% ipython --no-banner

In [1]: import numpy as np

In [2]: import numpy.linalg as la

In [3]: np.set_printoptions(precision=2, suppress=True, linewidth=160)

In [4]: def rd(a):
   ...:     return np.round(a, 2) + 0
   ...: 

In [5]: J = np.loadtxt("case5.csv", delimiter=",")

In [6]: J
Out[6]: 
array([[2., 0., 0.],
       [0., 1., 0.],
       [0., 3., 3.]])

In [7]: # triangular

In [8]: rng = np.random.default_rng(123811)

In [9]: z = rng.permutation(3)

In [10]: Y = J[:, z] * rng.choice([-1, 1], 3)

In [11]: Y
Out[11]: 
array([[ 2., -0., -0.],
       [ 0., -1., -0.],
       [ 0., -3., -3.]])

In [12]: U, _, Vh = la.svd(J.T @ Y)

In [13]: z
Out[13]: array([0, 1, 2])

In [14]: Q = Y.astype(float).copy()

In [15]: for j in range(3):
    ...:     Q[:, j] -= Q[:, :j] @ (Q[:, :j].T @ Q[:, j])
    ...:     Q[:, j] /= la.norm(Q[:, j])
    ...: 

In [16]: rd(Q)
Out[16]: 
array([[ 1.  ,  0.  ,  0.  ],
       [ 0.  , -0.32,  0.95],
       [ 0.  , -0.95, -0.32]])

In [17]: rd(Q.T @ Q)
Out[17]: 
array([[1., 0., 0.],
       [0., 1., 0.],
       [0., 0., 1.]])

In [18]: th = np.radians(36)

In [19]: r_ = np.eye(3)

In [20]: r_[0, 0] = r_[1, 1] = np.cos(th)

In [21]: r_[0, 1], r_[1, 0] = -np.sin(th), np.sin(th)

In [22]: rd(r_)
Out[22]: 
array([[ 0.81, -0.59,  0.  ],
       [ 0.59,  0.81,  0.  ],
       [ 0.  ,  0.  ,  1.  ]])

In [23]: Y = J @ r_.T

In [24]: np.allclose(J @ J.T, Y @ Y.T)
Out[24]: True

In [25]: rd(Y)
Out[25]: 
array([[ 1.62,  1.18,  0.  ],
       [-0.59,  0.81,  0.  ],
       [-1.76,  2.43,  3.  ]])

In [26]: U, s, Vh = la.svd(J, full_matrices=False)

In [27]: rd(Vh @ Vh.T)
Out[27]: 
array([[1., 0., 0.],
       [0., 1., 0.],
       [0., 0., 1.]])

In [28]: (s > 1e-8).sum()
Out[28]: np.int64(3)

In [29]: rd(np.abs(Vh[0]))
Out[29]: array([0.  , 0.73, 0.69])

In [30]: rd(s / s[0])
Out[30]: array([1.  , 0.46, 0.16])

In [31]: np.allclose(U * s @ Vh, J)
Out[31]: True

In [32]: rd(U.T @ J @ Vh.T)
Out[32]: 
array([[4.3, 0. , 0. ],
       [0. , 2. , 0. ],
       [0. , 0. , 0.7]])

In [33]: rd(np.cumsum(s ** 2) / np.sum(s ** 2))
Out[33]: array([0.8 , 0.98, 1.  ])

In [34]: rd(U.T @ U)
Out[34]: 
array([[1., 0., 0.],
       [0., 1., 0.],
       [0., 0., 1.]])

In [35]: K = np.array([[-3, -4, -3, -10, 5],
    ...:     [-5, -2, 4, 2, -1],
    ...:     [4, -1, -4, 2, -1],
    ...:     [3, 1, -5, -8, 4],
    ...:     [-2, 3, 4, 0, 0],
    ...:     [-1, 4, 1, -4, 2],
    ...:     [4, -5, -3, -8, 4]])

In [36]: rd(la.norm(K[4] - K[0]))
Out[36]: np.float64(14.97)

In [37]: rd(la.norm(K, axis=0))
Out[37]: array([ 8.94,  8.49,  9.59, 15.87,  7.94])

In [38]: K[4] @ K[0]
Out[38]: np.int64(-18)

In [39]: rd(la.norm(K, "nuc"))
Out[39]: np.float64(41.07)

In [40]: la.norm(K, axis=1).argmax()
Out[40]: np.int64(0)

In [41]: rd(la.norm(K, axis=1))
Out[41]: array([12.61,  7.07,  6.16, 10.72,  5.39,  6.16, 11.4 ])

In [42]: rd(la.norm(K, 2))
Out[42]: np.float64(19.39)

In [43]: np.unique(K.round(6), axis=0).shape
Out[43]: (7, 5)

In [44]: rd(np.trace(la.pinv(K) @ K))
Out[44]: np.float64(4.0)

In [45]: np.abs(np.diag(la.qr(K)[1])) > 1e-9
Out[45]: array([ True,  True,  True,  True, False])

In [46]: Y = K[0, 0] * K[1:] - np.outer(K[1:, 0], K[0])

In [47]: Y
Out[47]: 
array([[  0, -14, -27, -56,  28],
       [  0,  19,  24,  34, -17],
       [  0,   9,  24,  54, -27],
       [  0, -17, -18, -20,  10],
       [  0, -16,  -6,   2,  -1],
       [  0,  31,  21,  64, -32]])

In [48]: rd(K[:, 0] / K[0, 0])
Out[48]: array([ 1.  ,  1.67, -1.33, -1.  ,  0.67,  0.33, -1.33])

In [49]: la.matrix_rank(Y), la.matrix_rank(K)
Out[49]: (np.int64(3), np.int64(4))

In [50]: def softmax(z):
    ...:     e = np.exp(z - z.max(axis=-1, keepdims=True))
    ...:     return e / e.sum(axis=-1, keepdims=True)
    ...: 

In [51]: rd(softmax(10 * K[6]))
Out[51]: array([0.5, 0. , 0. , 0. , 0.5])

In [52]: rd(softmax(K).sum(axis=1))
Out[52]: array([1., 1., 1., 1., 1., 1., 1.])

In [53]: att = K @ K.T / np.sqrt(5)

In [54]: rd(softmax(att))
Out[54]: 
array([[1.  , 0.  , 0.  , 0.  , 0.  , 0.  , 0.  ],
       [0.  , 1.  , 0.  , 0.  , 0.  , 0.  , 0.  ],
       [0.  , 0.  , 1.  , 0.  , 0.  , 0.  , 0.  ],
       [0.  , 0.  , 0.  , 0.99, 0.  , 0.  , 0.  ],
       [0.  , 0.02, 0.  , 0.  , 0.98, 0.01, 0.  ],
       [0.11, 0.  , 0.  , 0.26, 0.  , 0.63, 0.  ],
       [0.  , 0.  , 0.  , 0.  , 0.  , 0.  , 1.  ]])

In [55]: softmax(att).round(6).argmax(axis=1)
Out[55]: array([0, 1, 2, 3, 4, 5, 6])
